$ python -q
>>> import numpy as np
>>> from numpy import linalg as LA
>>> np.set_printoptions(precision=3, suppress=True, linewidth=120, sign=" ")
>>> rng = np.random.default_rng(23457)
>>> K = (rng.random((3, 3)) < 0.3) + np.eye(3)
>>> K /= K.sum(axis=1, keepdims=True)
>>> print(K)
[[ 1.    0.    0.  ]
 [ 0.25  0.5   0.25]
 [ 0.    0.    1.  ]]
>>> # row-stochastic, so 1 is an eigenvalue
>>> ev, evecs = LA.eig(K)
>>> print(np.sort(LA.eigvals(K @ K)))
[ 0.25  1.    1.  ]
>>> print(np.sort(LA.eigvals(K.T)))
[ 0.5  1.   1. ]
>>> print(K @ evecs[:, 0] - ev[0] * evecs[:, 0])
[ 0.  0.  0.]
>>> print(np.sort(LA.eigvals(LA.inv(K))))
[ 1.  1.  2.]
>>> F = np.loadtxt("arr.csv", delimiter=",")
>>> print(F)
[[ 0.18  0.54 -0.18  0.84]
 [-0.99 -1.78  0.31 -0.71]
 [-0.27 -0.6   0.15 -0.57]]
>>> # looks like rank 2
>>> other = np.array([[-3, 1, 1], [3, -2, -3]])
>>> W2 = np.kron(other, F)
>>> print(LA.matrix_rank(W2))
4
>>> print([round(float(x), 3) for x in LA.svd(F, compute_uv=False)[:3]])
[2.491, 0.623, 0.0]
>>> print(LA.matrix_rank(F, rtol=0.1))
2
>>> print(round(float(LA.norm(F, 2) / LA.norm(F)), 3))
0.97
>>> other = np.array([[-2, 3, -4, -3], [4, 1, -5, -1], [2, 0, -5, 5], [2, 4, -5, 1]])
>>> J = np.triu(other, 1)
>>> print(J)
[[ 0  3 -4 -3]
 [ 0  0 -5 -1]
 [ 0  0  0  5]
 [ 0  0  0  0]]
>>> z = rng.permutation(4)
>>> print(z)
[ 3  1  0  2]
>>> other = J[z][:, z]
>>> print(np.trace(other))
0
>>> print(np.round(LA.det(other), 3), np.round(LA.det(J[z]), 3))
0.0 0.0
>>> A = np.load("dump.npy")
>>> print(A)
[[-2 -2 -2 -2]
 [-2 -4 -4 -4]
 [-2 -4 -6 -6]
 [-2 -4 -6 -8]]
>>> # symmetric, so the eigenvalues are real
>>> ev, evecs = LA.eig(A)
>>> print(np.round(A @ evecs[:, 0] - ev[0] * evecs[:, 0], 3) + 0)
[ 0.  0.  0.  0.]
>>> print(ev)
[-16.582  -2.     -0.852  -0.566]
>>> print(np.sort(LA.eigvals(LA.inv(A))))
[-1.766 -1.174 -0.5   -0.06 ]
>>> ev, evecs = LA.eigh(A)
>>> x0 = np.array([2, 1, -1, -2])
>>> print(np.abs(A).sum(axis=1).max(), round(np.abs(ev).max(), 3))
20 16.582
>>> print(LA.eigvalsh(A[1:, 1:]))
[-15.783  -1.572  -0.645]
>>> u = np.array([-3, 0, -2, 2])
>>> other = A + np.outer(u, np.eye(4)[2])
>>> print(LA.matrix_rank(LA.inv(other) - LA.inv(A), tol=1e-8))
1
>>> O, _ = LA.qr(np.array([[1.0, 1.1, -0.8], [0.8, 0.6, 0.7], [1.1, 0.5, -0.5]]))
>>> arr = 5 * O
>>> print(arr)
[[-2.962  3.692  1.612]
 [-2.369  0.022 -4.403]
 [-3.258 -3.372  1.736]]
>>> Uu, s, VT = LA.svd(arr, full_matrices=False)
>>> print((s > 1e-8).sum())
3
>>> print(s)
[ 5.  5.  5.]
>>> print(np.cumsum(s ** 2) / np.sum(s ** 2))
[ 0.333  0.667  1.   ]
>>> print(round(float(np.sqrt((s ** 2).sum())), 3), np.round(LA.norm(arr), 3))
8.66 8.66
>>> print(round(arr[:, 0] @ arr[:, 2], 3))
0.0
>>> print(LA.svd(arr, compute_uv=False))
[ 5.  5.  5.]
>>> print(LA.norm(arr, axis=0))
[ 5.  5.  5.]
>>> print(np.round(arr @ arr.T, 3) + 0)
[[ 25.   0.   0.]
 [  0.  25.   0.]
 [  0.   0.  25.]]
>>> print(np.round(arr.T @ arr, 3) + 0)
[[ 25.   0.   0.]
 [  0.  25.   0.]
 [  0.   0.  25.]]
>>> E = np.load("out3.npy")
>>> print(E)
[[ 0  0  2]
 [ 3  2  3]
 [ 5  4  2]
 [ 7  5  0]
 [ 8  6  0]
 [ 9  8 -2]
 [12  6  1]
 [15  8  2]
 [17  9  3]
 [19 11  2]
 [22 13  3]
 [25 16  0]
 [22 19  1]
 [25 16  4]
 [24 13  2]
 [21 13  5]
 [19 12  2]
 [21 14  2]
 [22 14  2]
 [19 11  3]
 [17 13  0]
 [14 11 -2]
 [14 14 -4]
 [16 11 -1]
 [14  8  0]
 [16 10 -1]
 [13 12 -2]]
>>> rank = LA.matrix_rank(F)
>>> print(rank)
2
>>> ns = LA.svd(F)[2][rank:].T
>>> print(ns.shape)
(4, 2)
>>> print([int(LA.matrix_rank(np.delete(F, i, axis=0))) for i in range(3)])
[2, 2, 2]
>>> Xc = (E - E.mean(axis=0)) / E.std(axis=0)
>>> print(Xc.std(axis=0))
[ 1.  1.  1.]
>>> beta = LA.lstsq(np.delete(Xc, 2, axis=1), Xc[:, 2])[0]
>>> print(beta)
[ 1.557 -1.44 ]
>>> print(np.abs(beta).argmax())
0
>>> print(round(float(1 - np.var(Xc[:, 2] - np.delete(Xc, 2, axis=1) @ beta)), 3))
0.436
>>> other = np.c_[E[:, :1] @ np.array([[4]]), np.array([0, 2, 1, 2, 0, 0, 0, 0, 2, 0, 2, 0, 2, 0, 0, 2, 2, 1, 2, 2, 0, 0, 0, 0, 2, 0, 2])]
>>> print(other)
[[   0    0]
 [  12    2]
 [  20    1]
 [  28    2]
 [  32    0]
 [  36    0]
 [  48    0]
 [  60    0]
 [  68    2]
 [  76    0]
 [  88    2]
 [ 100    0]
 [  88    2]
 [ 100    0]
 [  96    0]
 [  84    2]
 [  76    2]
 [  84    1]
 [  88    2]
 [  76    2]
 [  68    0]
 [  56    0]
 [  56    0]
 [  64    0]
 [  56    2]
 [  64    0]
 [  52    2]]
>>> print(np.round(LA.lstsq(E, other[:, 0])[0], 3) + 0)
[ 4.  0.  0.]
>>> print(LA.matrix_rank(other))
2
>>> print(np.round(LA.norm(other - E @ LA.lstsq(E, other)[0], axis=0), 3) + 0)
[ 0.     4.546]
>>> print(LA.norm(LA.qr(E)[0].T @ other, axis=0) ** 2 / ((other ** 2).sum(axis=0) + 1e-12))
[ 1.     0.551]
>>> z = E[:, 0] > np.median(E[:, 0])
>>> u = E[z].mean(axis=0) - E[~z].mean(axis=0)
>>> print(np.argsort(-np.abs(u).round(6), kind="stable"))
[ 0  1  2]
>>> print(((E - E.mean(axis=0)) @ u > 0).astype(int))
[ 0  0  0  0  0  0  0  0  1  1  1  1  1  1  1  1  1  1  1  1  1  0  0  1  0  0  0]
>>> print(u)
[ 10.571   5.885   2.374]
>>> Xc = E - E.mean(axis=0)
>>> Uu, s, VT = LA.svd(Xc, full_matrices=False)
>>> print((np.sign(Uu[:, 0]) == np.sign(Uu[0, 0])).astype(int))
[ 1  1  1  1  1  1  1  1  0  0  0  0  0  0  0  0  0  0  0  0  0  1  0  0  1  0  1]
>>> print(np.abs(VT[-1]))
[ 0.464  0.683  0.564]
>>> W2 = 3 * np.array([[-0.5, -1.6, -0.6], [0.0, 1.2, -0.6]])
>>> z = rng.integers(0, 2, 10)
>>> M = W2[z] + rng.normal(size=(10, 3))
>>> print(M)
[[-1.422  3.693 -1.867]
 [-1.061  5.058 -1.005]
 [-2.939 -4.268 -0.39 ]
 [-0.723  5.81  -4.201]
 [-0.191  2.371 -2.626]
 [-2.094 -5.727 -1.82 ]
 [-3.3   -4.139 -1.922]
 [-1.872 -3.302 -3.252]
 [-0.331  5.141 -1.938]
 [-0.446  3.975 -1.594]]
>>> other = M / np.sqrt((M ** 2).mean(axis=1, keepdims=True))
>>> print(other[6])
[-1.015 -1.273 -0.591]
>>> print(LA.norm(other, axis=1))
[ 1.732  1.732  1.732  1.732  1.732  1.732  1.732  1.732  1.732  1.732]
>>> m1 = np.array([[-1.5, -0.5, 0.1, -0.6],
...     [0.9, 1.2, 0.7, 0.7],
...     [-0.8, 1.7, -0.8, 1.4],
...     [-0.1, 0.9, 2.5, -0.2]])
>>> print(m1)
[[-1.5 -0.5  0.1 -0.6]
 [ 0.9  1.2  0.7  0.7]
 [-0.8  1.7 -0.8  1.4]
 [-0.1  0.9  2.5 -0.2]]
>>> print(round(np.abs(LA.eigvals(m1)).max(), 3))
2.621
>>> print(np.allclose(m1, m1.T))
False
>>> print(np.trace(m1))
-1.3
>>> print((m1 + m1.T) / 2)
[[-1.5   0.2  -0.35 -0.35]
 [ 0.2   1.2   1.2   0.8 ]
 [-0.35  1.2  -0.8   1.95]
 [-0.35  0.8   1.95 -0.2 ]]
>>> print(np.sort(np.abs(LA.eigvals(m1))))
[ 0.046  2.066  2.066  2.621]
>>> print(round(LA.det(m1), 3))
0.509
>>> x0 = np.array([1, 2, 3, 4])
>>> print((m1 * x0).sum(axis=1))
[-4.6  8.2  5.8  8.4]
>>> print(np.sign((m1 @ x0).round(6)))
[-1.  1.  1.  1.]
>>> print(m1 * x0)
[[-1.5 -1.   0.3 -2.4]
 [ 0.9  2.4  2.1  2.8]
 [-0.8  3.4 -2.4  5.6]
 [-0.1  1.8  7.5 -0.8]]
>>> print(np.einsum("ij,j->i", m1, x0))
[-4.6  8.2  5.8  8.4]
>>> print(m1 @ x0)
[-4.6  8.2  5.8  8.4]
